$ python3 -q
>>> import numpy as np
>>> import numpy.linalg as la
>>> np.set_printoptions(precision=2, suppress=True, linewidth=200)
>>> def tidy(a):
...     return np.round(a, 2) + 0
... 
>>> m1, _ = la.qr(np.array([[0.6, -0.9, -0.9, -0.7],
...     [-0.3, 0.9, -1.3, 0.9],
...     [0.8, 0.4, 1.6, -0.7],
...     [1.2, 1.0, -1.1, 0.0]]))
>>> tidy(m1)
array([[-0.38,  0.67,  0.48, -0.43],
       [ 0.19, -0.61,  0.42, -0.64],
       [-0.5 , -0.11, -0.7 , -0.5 ],
       [-0.75, -0.41,  0.33,  0.39]])
>>> # orthonormal columns
>>> tidy(m1 @ m1.T)
array([[1., 0., 0., 0.],
       [0., 1., 0., 0.],
       [0., 0., 1., 0.],
       [0., 0., 0., 1.]])
>>> tidy(m1.T @ m1)
array([[1., 0., 0., 0.],
       [0., 1., 0., 0.],
       [0., 0., 1., 0.],
       [0., 0., 0., 1.]])
>>> tidy(m1[:, 0] @ m1[:, 3])
np.float64(0.0)
>>> tidy(la.svd(m1, compute_uv=False))
array([1., 1., 1., 1.])
>>> arr = np.loadtxt("sample1.csv", delimiter=",")
>>> tidy(arr)
array([[  0.14, -12.53,  -9.15,   5.29,  -3.84,  -9.15],
       [  0.32, -10.01,  -7.65,   4.03,  -3.52,  -7.65],
       [  0.35,  -9.26,  -7.19,   3.63,  -3.42,  -7.19],
       [  0.29,  -5.09,  -4.53,   1.27,  -2.64,  -4.53],
       [  0.09,  -3.52,  -3.4 ,   0.31,  -2.19,  -3.4 ],
       [ -0.2 ,  -2.13,  -2.26,  -0.49,  -1.59,  -2.26],
       [ -0.29,  -1.75,  -1.9 ,  -0.65,  -1.36,  -1.9 ],
       [ -0.38,  -1.07,  -1.18,  -0.73,  -0.86,  -1.18],
       [ -0.34,  -0.71,  -0.76,  -0.59,  -0.54,  -0.76],
       [ -0.28,  -0.52,  -0.55,  -0.47,  -0.39,  -0.55],
       [ -0.25,  -0.45,  -0.47,  -0.41,  -0.33,  -0.47],
       [ -0.24,  -0.43,  -0.45,  -0.4 ,  -0.31,  -0.45],
       [ -0.13,  -0.21,  -0.21,  -0.2 ,  -0.14,  -0.21],
       [  0.22,   0.31,   0.3 ,   0.32,   0.19,   0.3 ],
       [  1.17,   1.45,   1.27,   1.49,   0.73,   1.27],
       [  2.54,   3.01,   2.41,   2.93,   1.21,   2.41],
       [  3.41,   3.99,   3.08,   3.75,   1.45,   3.08],
       [  4.07,   4.74,   3.58,   4.35,   1.61,   3.58],
       [  5.52,   6.44,   4.65,   5.61,   1.91,   4.65],
       [  6.31,   7.37,   5.23,   6.26,   2.06,   5.23],
       [  6.32,   7.37,   5.23,   6.26,   2.06,   5.23],
       [  6.87,   8.03,   5.63,   6.7 ,   2.15,   5.63],
       [  7.34,   8.6 ,   5.97,   7.07,   2.23,   5.97],
       [ 10.67,  12.67,   8.36,   9.55,   2.71,   8.36],
       [ 14.61,  17.64,  11.19,  12.24,   3.16,  11.19],
       [ 15.48,  18.76,  11.82,  12.81,   3.25,  11.82],
       [ 17.68,  21.61,  13.4 ,  14.21,   3.47,  13.4 ]])
>>> C = arr[[19, 4]].astype(float)
>>> for _ in range(4):
...     labels = la.norm(arr[:, None] - C, axis=-1).argmin(axis=1)
...     C = np.array([arr[labels == j].mean(axis=0) for j in range(2)])
... 
>>> labels
array([1, 1, 1, 1, 1, 1, 1, 1, 1, 1, 1, 1, 1, 1, 1, 1, 1, 0, 0, 0, 0, 0, 0, 0, 0, 0, 0])
>>> tidy(C)
array([[ 9.49, 11.32,  7.51,  8.5 ,  2.46,  7.51],
       [ 0.38, -2.29, -1.92,  1.12, -1.03, -1.92]])
>>> np.abs(C[1] - C[0]).argmax()
np.int64(1)
>>> x = np.array([1, 0, 2, 2, 0, 0])
>>> h = np.maximum(C @ x, 0)
>>> tidy(np.maximum(C @ (3 * x), 0))
array([124.53,   0.  ])
>>> tidy(h)
array([41.51,  0.  ])
>>> np.flatnonzero(h > 1e-9)
array([0])
>>> rk = la.matrix_rank(arr)
>>> rk
np.int64(3)
>>> N = la.svd(arr)[2][rk:].T
>>> [int(la.matrix_rank(np.delete(arr, i, axis=0))) for i in range(27)]
[3, 3, 3, 3, 3, 3, 3, 3, 3, 3, 3, 3, 3, 3, 3, 3, 3, 3, 3, 3, 3, 3, 3, 3, 3, 3, 3]
>>> tidy(N @ N.T)
array([[ 0.46, -0.28,  0.05, -0.31,  0.26,  0.05],
       [-0.28,  0.37, -0.22,  0.19,  0.12, -0.22],
       [ 0.05, -0.22,  0.7 , -0.04, -0.25, -0.3 ],
       [-0.31,  0.19, -0.04,  0.2 , -0.17, -0.04],
       [ 0.26,  0.12, -0.25, -0.17,  0.58, -0.25],
       [ 0.05, -0.22, -0.3 , -0.04, -0.25,  0.7 ]])
>>> t3 = np.stack([arr, 5 * arr, arr[::-1]])
>>> la.matrix_rank(t3)
array([3, 3, 3])
>>> tidy(np.einsum("bij,cij->bc", t3, t3))
array([[  6040.51,  30202.56,  -2858.61],
       [ 30202.56, 151012.78, -14293.03],
       [ -2858.61, -14293.03,   6040.51]])
>>> t3.shape
(3, 27, 6)
>>> tidy(la.norm(t3, axis=(1, 2)))
array([ 77.72, 388.6 ,  77.72])
>>> la.matrix_rank(t3.reshape(3, -1))
np.int64(2)
>>> (t3 @ arr.T).shape
(3, 27, 27)
